$ python -q
>>> import numpy as np
>>> np.set_printoptions(suppress=True, linewidth=100)
>>> mat = np.load("data.npy")
>>> print(mat)
[[-1.66  1.98  2.6 ]
 [ 0.62 -0.7  -1.37]
 [-1.52  0.74  1.86]
 [ 1.86 -1.96 -2.97]
 [ 0.14 -0.74 -0.51]
 [-0.06  0.03  0.16]
 [-0.97  0.93  1.35]
 [-0.27  0.13  0.31]
 [-2.2   2.48  2.93]
 [-1.15  1.42  2.21]
 [-2.15  1.87  3.36]
 [ 0.1  -0.57 -0.86]
 [ 0.6   0.18 -0.69]
 [ 4.91 -5.56 -7.92]
 [ 0.26  0.24 -0.29]
 [ 1.77 -1.86 -2.91]
 [-2.05  2.34  3.61]
 [ 0.87 -0.71 -1.19]
 [-3.72  3.89  5.49]
 [ 3.28 -3.52 -5.43]
 [-1.79  1.46  3.05]
 [-0.51  0.75  1.22]
 [ 0.29 -0.07 -0.74]
 [-2.98  3.42  4.29]
 [-3.48  3.7   5.36]
 [-1.    0.61  1.13]
 [ 2.33 -1.79 -2.85]
 [-0.37  0.04  0.23]]
>>> dist = np.linalg.norm(mat[:, None] - mat[None], axis=-1)
>>> print((dist + 1e9 * np.eye(28)).round(6).argmin(axis=1))
[20 17  6 15 11  7 25 27 16  2 16  4 22 19 12  3 10  1 24  3 10  6 12 24 18  6  3  7]
>>> print(dist.mean(axis=1).argmax())
13
>>> print(np.linalg.matrix_rank(dist ** 2))
5
>>> print(dist[26].round(6).argsort(kind="stable")[:4])
[26  3 15 17]
>>> print(dist[:5, :5].round(2))
[[0.   5.3  1.45 7.68 4.51]
 [5.3  0.   4.13 2.38 0.99]
 [1.45 4.13 0.   6.48 3.25]
 [7.68 2.38 6.48 0.   3.24]
 [4.51 0.99 3.25 3.24 0.  ]]
>>> print(dist.shape)
(28, 28)
>>> P = mat @ np.linalg.solve(mat.T @ mat, mat.T)
>>> print(np.allclose(P @ P, P))
True
>>> print(np.round(P @ mat[:, 0], 2))
[-1.66  0.62 -1.52  1.86  0.14 -0.06 -0.97 -0.27 -2.2  -1.15 -2.15  0.1   0.6   4.91  0.26  1.77
 -2.05  0.87 -3.72  3.28 -1.79 -0.51  0.29 -2.98 -3.48 -1.    2.33 -0.37]
>>> E, _ = np.linalg.qr(np.array([[-0.1, 0.8, -1.4, -1.0],
...     [0.4, 0.9, 1.0, 1.0],
...     [0.3, -0.7, -1.2, -2.6],
...     [0.1, 0.7, -1.1, 1.1]]))
>>> print(E.round(2))
[[-0.19 -0.55 -0.55 -0.59]
 [ 0.77 -0.45  0.4  -0.2 ]
 [ 0.58  0.56 -0.57 -0.18]
 [ 0.19 -0.42 -0.46  0.76]]
>>> M2 = np.array([[0, -1, 1], [2, 2, 0], [1, -1, -2], [-2, 0, -1]])
>>> print(np.linalg.matrix_rank(E @ M2))
3
>>> print(np.round(M2.T @ E.T, 2))
[[-0.48 -0.09  0.9  -2.82]
 [-0.36 -2.07  1.11 -0.58]
 [ 1.5   0.17  1.89  0.34]]
>>> print(np.linalg.matrix_rank(np.vstack([E, M2.T])))
4
>>> print(np.round(np.einsum("ij->j", E), 2))
[ 1.35 -0.87 -1.18 -0.21]
>>> print(np.round(E @ M2, 2))
[[-0.48 -0.36  1.5 ]
 [-0.09 -2.07  0.17]
 [ 0.9   1.11  1.89]
 [-2.82 -0.58  0.34]]
>>> print(np.round(np.einsum("ik,kj->ij", E, M2), 2))
[[-0.48 -0.36  1.5 ]
 [-0.09 -2.07  0.17]
 [ 0.9   1.11  1.89]
 [-2.82 -0.58  0.34]]
>>> M2 @ E
Traceback (most recent call last):
  File "<python-input-23>", line 1, in <module>
    M2 @ E
    ~~~^~~
ValueError: matmul: Input operand 1 has a mismatch in its core dimension 0, with gufunc signature (n?,k),(k,m?)->(n?,m?) (size 4 is different from 3)
>>> print(np.round(np.einsum("ik,kj->ji", E, M2), 2))
[[-0.48 -0.09  0.9  -2.82]
 [-0.36 -2.07  1.11 -0.58]
 [ 1.5   0.17  1.89  0.34]]
>>> J = np.loadtxt("dump.csv", delimiter=",")
>>> print(J)
[[ 3. -5. -2.  2.]
 [ 3. -3. -1. -3.]
 [ 3.  1.  2. -5.]
 [-4. -4. -4. -4.]]
>>> print(J.reshape(2, -1))
[[ 3. -5. -2.  2.  3. -3. -1. -3.]
 [ 3.  1.  2. -5. -4. -4. -4. -4.]]
>>> print(J.ravel(order="F"))
[ 3.  3.  3. -4. -5. -3.  1. -4. -2. -1.  2. -4.  2. -3. -5. -4.]
>>> t3 = J.reshape(4, 2, -1)
>>> print(np.swapaxes(t3, 1, 2)[2])
[[ 3.  2.]
 [ 1. -5.]]
>>> print(t3[:, 0])
[[ 3. -5.]
 [ 3. -3.]
 [ 3.  1.]
 [-4. -4.]]
>>> print(t3.sum(axis=1))
[[ 1. -3.]
 [ 2. -6.]
 [ 5. -4.]
 [-8. -8.]]
>>> rng = np.random.default_rng(140)
>>> idx = rng.permutation(4)
>>> print(idx)
[1 3 0 2]
>>> M2 = J[idx][:, idx]
>>> print(round(np.linalg.det(M2), 2), round(np.linalg.det(J[idx]), 2))
-104.0 104.0
>>> print(np.allclose(M2, J))
False
>>> print(np.trace(M2))
-2.0
>>> print(np.round(np.sort(np.abs(np.linalg.eigvals(M2))), 2))
[0.4  5.61 5.61 8.34]
>>> M2 = J / np.sqrt((J ** 2).mean(axis=1, keepdims=True))
>>> print(np.linalg.matrix_rank(M2) == np.linalg.matrix_rank(J))
True
>>> print(np.linalg.matrix_rank(J - J.mean(axis=1, keepdims=True)))
3
>>> print(np.round(np.abs(np.linalg.svd(J)[2][-1]), 2))
[0.3  0.52 0.8  0.01]
>>> print(np.linalg.matrix_rank(J, rtol=0.1))
3
>>> print(np.linalg.cond(J) > 100)
False
>>> print(np.round(np.linalg.norm(J, 2) / np.linalg.norm(J), 2))
0.67
>>> A = np.array([[-18, -11, 1, -14, 15],
...     [-11, -16, -8, 4, 2],
...     [1, -8, 6, 3, -15],
...     [-14, 4, 3, 2, 6],
...     [15, 2, -15, 6, -10]])
>>> evals, V = np.linalg.eigh(A)
>>> print(evals.round(2))
[-39.43 -22.11  -4.09  12.09  17.53]
>>> print((evals > 1e-8).sum(), (evals < -1e-8).sum())
2 3
>>> print(np.round(np.linalg.svd(A, compute_uv=False), 2))
[39.43 22.11 17.53 12.09  4.09]
>>> vec = np.array([2, 2, 1, -1, 1])
>>> h1 = np.maximum(A @ vec, 0)
>>> print(h1)
[0 0 0 0 3]
>>> print(np.flatnonzero(h1 > 1e-9))
[4]
>>> print(np.maximum(A @ (3 * vec), 0))
[0 0 0 0 9]
>>> print(A.T @ h1)
[ 45   6 -45  18 -30]
>>> print(A * (h1 > 1e-9)[:, None])
[[  0   0   0   0   0]
 [  0   0   0   0   0]
 [  0   0   0   0   0]
 [  0   0   0   0   0]
 [ 15   2 -15   6 -10]]
>>> print(np.maximum(A @ vec, 0) - np.maximum(-A @ vec, 0))
[-28 -64 -26 -13   3]
>>> evals, V = np.linalg.eigh(A)
>>> vec = np.array([1, -5, -2, 5, -2])
>>> print(round(vec @ A @ vec / (vec @ vec), 2), round(evals[0], 2), round(evals[-1], 2))
-18.61 -39.43 17.53
>>> print(np.round(V * np.maximum(evals, 0) @ V.T, 2))
[[ 3.61 -1.57 -1.85 -4.99  1.78]
 [-1.57  1.84 -2.71  3.05  1.42]
 [-1.85 -2.71 11.6  -0.14 -7.55]
 [-4.99  3.05 -0.14  7.56 -0.78]
 [ 1.78  1.42 -7.55 -0.78  5.01]]
>>> X = np.load("test18.npy")
>>> print(X.round(2))
[[-0.19  0.54  0.45 -0.69]
 [-0.57 -0.7  -0.06 -0.43]
 [ 0.52 -0.02 -0.64 -0.57]
 [-0.61  0.47 -0.63  0.13]]
>>> print(round(np.linalg.det(2 * X), 2), round(float(np.linalg.det(X)), 2))
-16.0 -1.0
>>> print(round(float(np.linalg.eigvals(X).sum().real), 2))
-1.4
>>> print(round(float(np.einsum("ij,ji->", X, X)), 2))
1.95
>>> print(np.round(np.linalg.det(X.T), 2))
-1.0
>>> print(np.round(np.linalg.det(X[::-1]), 2))
-1.0
>>> M2 = X + rng.integers(-2, 3, (4, 1)) @ rng.integers(-2, 3, (1, 4))
>>> print(M2.round(2))
[[-1.19 -0.46  1.45 -1.69]
 [-2.57 -2.7   1.94 -2.43]
 [-0.48 -1.02  0.36 -1.57]
 [ 0.39  1.47 -1.63  1.13]]
>>> print(np.linalg.matrix_rank(M2 - X, tol=1e-8))
1
>>> print(np.round(M2 - X, 2))
[[-1. -1.  1. -1.]
 [-2. -2.  2. -2.]
 [-1. -1.  1. -1.]
 [ 1.  1. -1.  1.]]
>>> M2 = np.linalg.inv(X)
>>> print(np.round(np.linalg.inv(M2), 2))
[[-0.19  0.54  0.45 -0.69]
 [-0.57 -0.7  -0.06 -0.43]
 [ 0.52 -0.02 -0.64 -0.57]
 [-0.61  0.47 -0.63  0.13]]
>>> print(round(float(np.linalg.slogdet(X)[0]), 2))
-1.0
>>> print(np.round(np.linalg.det(X) * M2, 2))
[[ 0.19  0.57 -0.52  0.61]
 [-0.54  0.7   0.02 -0.47]
 [-0.45  0.06  0.64  0.63]
 [ 0.69  0.43  0.57 -0.13]]
>>> print(M2.round(2))
[[-0.19 -0.57  0.52 -0.61]
 [ 0.54 -0.7  -0.02  0.47]
 [ 0.45 -0.06 -0.64 -0.63]
 [-0.69 -0.43 -0.57  0.13]]
>>> vec = np.array([0, 0, 2, 1])
>>> print([p for p in range(1, 25) if np.allclose(np.linalg.matrix_power(X, p), np.eye(4))])
[]
>>> print(np.round(X.T @ (X @ vec), 2) + 0)
[0. 0. 2. 1.]
>>> print(np.round(np.linalg.norm(vec), 2), round(np.linalg.norm(X @ vec), 2))
2.24 2.24
>>> W0 = np.array([[-2.0, -1.0, 0.0], [-1.0, 0.0, -1.0], [0.0, -1.0, -3.0]])
>>> P = np.triu(np.array([[-1, 0, -1], [-3, 0, 2], [1, -2, 3]]), 1) + np.eye(3)
>>> M2 = P @ W0 @ np.linalg.inv(P)
>>> print(np.round(np.linalg.det(M2), 2))
5.0
>>> print(np.trace(M2), np.trace(W0))
-5.0 -5.0
>>> evals, V = np.linalg.eigh(W0)
>>> print(np.round(V @ np.diag(evals) @ V.T, 2) + 0)
[[-2. -1.  0.]
 [-1.  0. -1.]
 [ 0. -1. -3.]]
>>> print(np.round(V.T @ V, 2) + 0)
[[1. 0. 0.]
 [0. 1. 0.]
 [0. 0. 1.]]
>>> print(np.round(np.linalg.eigvalsh(W0 @ W0), 2))
[ 0.42  5.17 11.41]
>>> print(np.round(np.abs(V[:, -1]), 2))
[0.34 0.91 0.25]
>>> print((evals > 1e-8).sum(), (evals < -1e-8).sum())
1 2
>>> print(np.round(np.linalg.eigvalsh(W0 + 3 * np.eye(3)), 2))
[-0.38  0.73  3.65]
>>> print(np.abs(V[:, -1]).round(6).argmax())
1
>>> print(np.round(V.T @ W0 @ V, 2) + 0)
[[-3.38  0.    0.  ]
 [ 0.   -2.27  0.  ]
 [ 0.    0.    0.65]]
>>> print(round(np.linalg.det(W0.T), 2))
5.0
>>> print(np.kron(np.eye(2, dtype=int), W0))
[[-2. -1.  0. -0. -0.  0.]
 [-1.  0. -1. -0.  0. -0.]
 [ 0. -1. -3.  0. -0. -0.]
 [-0. -0.  0. -2. -1.  0.]
 [-0.  0. -0. -1.  0. -1.]
 [ 0. -0. -0.  0. -1. -3.]]
>>> print(np.round(np.linalg.eigvals(W0).sum().real, 2))
-5.0
>>> print(round(float(np.linalg.det(2 * W0)), 2), np.round(np.linalg.det(W0), 2))
40.0 5.0
>>> print(np.round(np.linalg.eigvals(W0), 2))
[ 0.65 -2.27 -3.38]
